% ipython --no-banner

In [1]: import numpy as np

In [2]: np.set_printoptions(precision=1, suppress=True, linewidth=160)

In [3]: A = np.load("case17.npy")

In [4]: A
Out[4]: 
array([[ 39,  -7, -17],
       [ -7,  38,  14],
       [-17,  14,  36]])

In [5]: blk = np.stack([A, -2 * A, A[::-1]])

In [6]: (blk @ A.T).shape
Out[6]: (3, 3, 3)

In [7]: np.linalg.norm(blk, axis=(1, 2))
Out[7]: array([ 73., 146.,  73.])

In [8]: np.linalg.det(blk)
Out[8]: array([  36294., -290352.,  -36294.])

In [9]: np.einsum("bij,cij->bc", blk, blk)
Out[9]: 
array([[  5329, -10658,  -1057],
       [-10658,  21316,   2114],
       [ -1057,   2114,   5329]])

In [10]: blk.sum(axis=0)
Out[10]: 
array([[-56,  21,  53],
       [  0,   0,   0],
       [ 56, -21, -53]])

In [11]: np.linalg.matrix_rank(blk.reshape(3, -1))
Out[11]: np.int64(2)

In [12]: np.linalg.matrix_rank(blk)
Out[12]: array([3, 3, 3])

In [13]: x = np.ones(3)

In [14]: for _ in range(7):
    ...:     x = A @ x
    ...:     x /= np.linalg.norm(x)
    ...:     print(round(x @ A @ x, 1))
    ...: 
42.0
54.1
60.5
62.5
63.1
63.2
63.3

In [15]: round(np.linalg.eigvalsh(A)[-1], 1)
Out[15]: np.float64(63.3)

In [16]: x
Out[16]: array([-0.6,  0.5,  0.6])

In [17]: proj = np.triu(np.array([[0, -1, -3], [-1, 4, -2], [-5, 0, 2]]), 1) + np.eye(3)

In [18]: A2 = proj @ A @ np.linalg.inv(proj)

In [19]: A2
Out[19]: 
array([[ 97.,  10., 172.],
       [ 27.,  37.,  97.],
       [-17.,  -3., -21.]])

In [20]: np.poly(A2)
Out[20]: array([     1.,   -113.,   3720., -36294.])

In [21]: np.einsum("ij,ji->", A2, A2)
Out[21]: np.float64(5329.0)

In [22]: round(np.linalg.eigvals(A2).sum().real, 1)
Out[22]: np.float64(113.0)

In [23]: np.poly(A2)
Out[23]: array([     1.,   -113.,   3720., -36294.])

In [24]: round(float(np.linalg.det(2 * A2)), 1), round(np.linalg.det(A2), 1)
Out[24]: (290352.0, np.float64(36294.0))

In [25]: evals, evecs = np.linalg.eigh(A)

In [26]: np.linalg.eigvalsh(A @ A)
Out[26]: array([ 330.7,  994.9, 4003.4])

In [27]: np.abs(evecs[:, -1])
Out[27]: array([0.6, 0.5, 0.6])

In [28]: np.unique(evals.round(6) + 0, return_counts=True)[1]
Out[28]: array([1, 1, 1])

In [29]: evals.sum(), np.trace(A)
Out[29]: (np.float64(113.0), np.int64(113))

In [30]: np.abs(evecs[:, -1]).round(6).argmax()
Out[30]: np.int64(2)

In [31]: np.linalg.eigvalsh(A + 3 * np.eye(3))
Out[31]: array([21.2, 34.5, 66.3])

In [32]: evecs @ np.diag(evals) @ evecs.T
Out[32]: 
array([[ 39.,  -7., -17.],
       [ -7.,  38.,  14.],
       [-17.,  14.,  36.]])

In [33]: data = np.load("test10.npy")

In [34]: data
Out[34]: 
array([[7., 4., 2., 0.],
       [4., 7., 2., 0.],
       [2., 2., 4., 0.],
       [0., 0., 0., 3.]])

In [35]: round(np.linalg.det(data[::-1]), 1)
Out[35]: np.float64(324.0)

In [36]: np.round(np.linalg.det(2 * data), 1), round(float(np.linalg.det(data)), 1)
Out[36]: (np.float64(5184.0), 324.0)

In [37]: round(np.linalg.eigvals(data).sum().real, 1)
Out[37]: np.float64(21.0)

In [38]: round(np.linalg.det(data.T), 1)
Out[38]: np.float64(324.0)

In [39]: gram = data.T @ data

In [40]: np.linalg.matrix_rank(gram)
Out[40]: np.int64(4)

In [41]: np.linalg.svd(data, compute_uv=False) ** 2
Out[41]: array([144.,   9.,   9.,   9.])

In [42]: gram
Out[42]: 
array([[69., 60., 30.,  0.],
       [60., 69., 30.,  0.],
       [30., 30., 24.,  0.],
       [ 0.,  0.,  0.,  9.]])

In [43]: evals, evecs = np.linalg.eigh(data)

In [44]: x = np.array([3, 5, 3, 0])

In [45]: np.abs(data).sum(axis=1).max(), round(np.abs(evals).max(), 1)
Out[45]: (np.float64(13.0), np.float64(12.0))

In [46]: x @ data @ x
Out[46]: np.float64(490.0)

In [47]: evecs * np.abs(evals) @ evecs.T
Out[47]: 
array([[7., 4., 2., 0.],
       [4., 7., 2., 0.],
       [2., 2., 4., 0.],
       [0., 0., 0., 3.]])

In [48]: evecs * np.sqrt(evals) @ evecs.T
Out[48]: 
array([[2.5, 0.8, 0.4, 0. ],
       [0.8, 2.5, 0.4, 0. ],
       [0.4, 0.4, 1.9, 0. ],
       [0. , 0. , 0. , 1.7]])

In [49]: round(x @ data @ x / (x @ x), 1), np.round(evals[0], 1), round(float(evals[-1]), 1)
Out[49]: (np.float64(11.4), np.float64(3.0), 12.0)

In [50]: evals, evecs = np.linalg.eigh(data)

In [51]: evals
Out[51]: array([ 3.,  3.,  3., 12.])

In [52]: np.round(evecs.T @ data @ evecs, 1) + 0
Out[52]: 
array([[ 3.,  0.,  0.,  0.],
       [ 0.,  3.,  0.,  0.],
       [ 0.,  0.,  3.,  0.],
       [ 0.,  0.,  0., 12.]])

In [53]: np.unique(evals.round(6) + 0, return_counts=True)[1]
Out[53]: array([3, 1])

In [54]: np.round(evecs.T @ evecs, 1) + 0
Out[54]: 
array([[1., 0., 0., 0.],
       [0., 1., 0., 0.],
       [0., 0., 1., 0.],
       [0., 0., 0., 1.]])

In [55]: np.linalg.eigvalsh(data @ data)
Out[55]: array([  9.,   9.,   9., 144.])

In [56]: np.count_nonzero(data)
Out[56]: np.int64(10)

In [57]: data.mean(axis=0)
Out[57]: array([3.2, 3.2, 2. , 0.8])

In [58]: np.linalg.matrix_rank(data)
Out[58]: np.int64(4)

In [59]: data.shape
Out[59]: (4, 4)

In [60]: np.diff(data, axis=0)
Out[60]: 
array([[-3.,  3.,  0.,  0.],
       [-2., -5.,  2.,  0.],
       [-2., -2., -4.,  3.]])

In [61]: round(np.linalg.norm(data), 1)
Out[61]: np.float64(13.1)

In [62]: data.sum(axis=1)
Out[62]: array([13., 13.,  8.,  3.])

In [63]: np.unravel_index(np.abs(data).argmax(), data.shape)
Out[63]: (np.int64(0), np.int64(0))

In [64]: J = np.array([[0, 6, 5, 7, 2, 4],
    ...:     [6, 4, 2, 6, 9, 8],
    ...:     [5, 2, 4, 4, 8, 7],
    ...:     [7, 6, 4, 2, 2, 3],
    ...:     [2, 9, 8, 2, 6, 4],
    ...:     [4, 8, 7, 3, 4, 4]])

In [65]: # equal to its transpose

In [66]: np.linalg.matrix_rank(J, rtol=0.1)
Out[66]: np.int64(4)

In [67]: [round(float(x), 1) for x in np.linalg.svd(J, compute_uv=False)[:3]]
Out[67]: [29.5, 9.9, 6.2]
